>>> import numpy as np
>>> from numpy import linalg as LA
>>> np.set_printoptions(precision=3, suppress=True, linewidth=200)
>>> rnd = lambda a: np.round(a, 3) + 0
>>> arr = np.loadtxt("dump.csv", delimiter=",")
>>> print(arr)
[[  4.   5.  -3.]
 [ -4.  -5.   3.]
 [  8.  10.  -6.]
 [  4.   5.  -3.]
 [-12. -15.   9.]
 [  0.   0.   0.]
 [  0.   0.   0.]
 [ -4.  -5.   3.]]
>>> # row 3 repeats row 0
>>> print(rnd(arr @ LA.pinv(arr) @ arr))
[[  4.   5.  -3.]
 [ -4.  -5.   3.]
 [  8.  10.  -6.]
 [  4.   5.  -3.]
 [-12. -15.   9.]
 [  0.   0.   0.]
 [  0.   0.   0.]
 [ -4.  -5.   3.]]
>>> print(rnd(np.trace(LA.pinv(arr) @ arr)))
1.0
>>> print(np.unique(arr.round(6), axis=0).shape)
(5, 3)
>>> print(np.abs(np.diag(LA.qr(arr)[1])) > 1e-9)
[ True False False]
>>> Uu, sig, VT = LA.svd(arr, full_matrices=False)
>>> print(rnd(np.sqrt((sig ** 2).sum())), rnd(LA.norm(arr)))
29.155 29.155
>>> print(rnd(sig / sig[0]))
[1. 0. 0.]
>>> print(rnd(Uu.T @ Uu))
[[1. 0. 0.]
 [0. 1. 0.]
 [0. 0. 1.]]
>>> print(rnd(sig))
[29.155  0.     0.   ]
>>> print(rnd(np.abs(VT[0])))
[0.566 0.707 0.424]
>>> print(rnd(VT @ VT.T))
[[1. 0. 0.]
 [0. 1. 0.]
 [0. 0. 1.]]
>>> print(np.allclose(Uu * sig @ VT, arr))
True
>>> print(rnd(LA.norm(arr, 2) / LA.norm(arr)))
1.0
>>> print([round(float(x), 3) for x in LA.svd(arr, compute_uv=False)[:3]])
[29.155, 0.0, 0.0]
>>> Uu, sig, VT = LA.svd(arr)
>>> print(np.argmax(sig[:-1] / (sig[1:] + 1e-6)) + 1)
1
>>> A2 = Uu[:, :1] @ np.diag(sig[:1]) @ VT[:1]
>>> print(LA.matrix_rank(arr, rtol=0.05))
1
>>> print(rnd(np.abs(arr - A2).max()))
0.0
>>> print(LA.matrix_rank(A2))
1
>>> K = np.load("test9.npy")
>>> print(K)
[[ 3  4  5  6  7  8  9]
 [10 11 12 13 14 15 16]
 [17 18 19 20 21 22 23]
 [24 25 26 27 28 29 30]]
>>> print(np.argsort(-LA.norm(K, axis=0).round(6), kind="stable")[:3])
[6 5 4]
>>> print(LA.matrix_rank(K, rtol=0.1))
1
>>> print(LA.cond(K) > 100)
True
>>> print(rnd(LA.norm(K, 2) / LA.norm(K)))
0.999
>>> t3 = np.stack([K, 5 * K, K[::-1]])
>>> print(LA.matrix_rank(t3.reshape(3, -1)))
2
>>> print(t3.shape)
(3, 4, 7)
>>> A = np.loadtxt("m.csv", delimiter=",")
>>> print(A)
[[  0.  -7.  -6.]
 [  7.   0.  15.]
 [  6. -15.   0.]]
>>> th = np.radians(90)
>>> Rm = np.eye(3)
>>> Rm[0, 0] = Rm[2, 2] = np.cos(th)
>>> Rm[0, 2], Rm[2, 0] = -np.sin(th), np.sin(th)
>>> print(rnd(Rm))
[[ 0.  0. -1.]
 [ 0.  1.  0.]
 [ 1.  0.  0.]]
>>> A2 = A @ Rm.T
>>> print(np.allclose(LA.norm(A, axis=1), LA.norm(A2, axis=1)))
True
>>> print(rnd(LA.svd(A, compute_uv=False)), rnd(LA.svd(A2, compute_uv=False)))
[17.607 17.607  0.   ] [17.607 17.607  0.   ]
